$ python3 -q
>>> import numpy as np
>>> import numpy.linalg as la
>>> np.set_printoptions(precision=1, suppress=True, linewidth=160)
>>> def rd(a):
...     return np.round(a, 1) + 0
... 
>>> F = np.loadtxt("dump.csv", delimiter=",")
>>> rd(F)
array([[ 1.5, -2.3, -1.8, -0.4, -1. ],
       [ 3.1,  0.3,  1.2,  0.2, -3.2],
       [-1.2,  0.9,  0.5,  0.1,  1. ]])
>>> vec = np.array([3, 1, 1, 3, 2])
>>> rd((F * vec).sum(axis=1))
array([-2.6,  5.1,  0.1])
>>> (F @ vec).argmax()
np.int64(1)
>>> rd(np.einsum("ij,j->i", F, vec))
array([-2.6,  5.1,  0.1])
>>> np.sign((F @ vec).round(6))
array([-1.,  1.,  1.])
>>> la.norm(F @ vec) <= la.norm(F, 2) * la.norm(vec) + 1e-9
np.True_
>>> rd(F @ vec)
array([-2.6,  5.1,  0.1])
>>> r = la.matrix_rank(F)
>>> r
np.int64(2)
>>> ns = la.svd(F)[2][r:].T
>>> [int(la.matrix_rank(F[:i])) for i in range(1, len(F) + 1)]
[1, 2, 2]
>>> rd(ns @ ns.T)
array([[ 0.5,  0.1,  0. ,  0. ,  0.5],
       [ 0.1,  0.5, -0.5, -0.1,  0. ],
       [ 0. , -0.5,  0.6, -0.1,  0.1],
       [ 0. , -0.1, -0.1,  1. ,  0. ],
       [ 0.5,  0. ,  0.1,  0. ,  0.5]])
>>> la.matrix_rank(F.T @ F), la.matrix_rank(F @ F.T)
(np.int64(2), np.int64(2))
>>> [int(la.matrix_rank(np.delete(F, i, axis=0))) for i in range(3)]
[2, 2, 2]
>>> np.allclose(F @ ns, 0)
True
>>> [int(la.matrix_rank(F[:, :j + 1])) for j in range(5)]
[1, 2, 2, 2, 2]
>>> m1 = np.loadtxt("out13.csv", delimiter=",")
>>> m1
array([[-5.,  4., -7.,  4.],
       [ 8.,  8.,  1.,  1.],
       [-5., -5., -8., -2.],
       [-7.,  6., -1.,  3.]])
>>> A2 = m1 / la.norm(m1, axis=1, keepdims=True)
>>> G = A2 @ A2.T
>>> rd(G)
array([[ 1. , -0.1,  0.5,  0.8],
       [-0.1,  1. , -0.7, -0.1],
       [ 0.5, -0.7,  1. ,  0.1],
       [ 0.8, -0.1,  0.1,  1. ]])
>>> (G - 2 * np.eye(4)).round(6).argmax(axis=1)
array([3, 3, 0, 0])
>>> np.argwhere(np.triu(np.abs(G) > 0.95, 1))
array([], shape=(0, 2), dtype=int64)
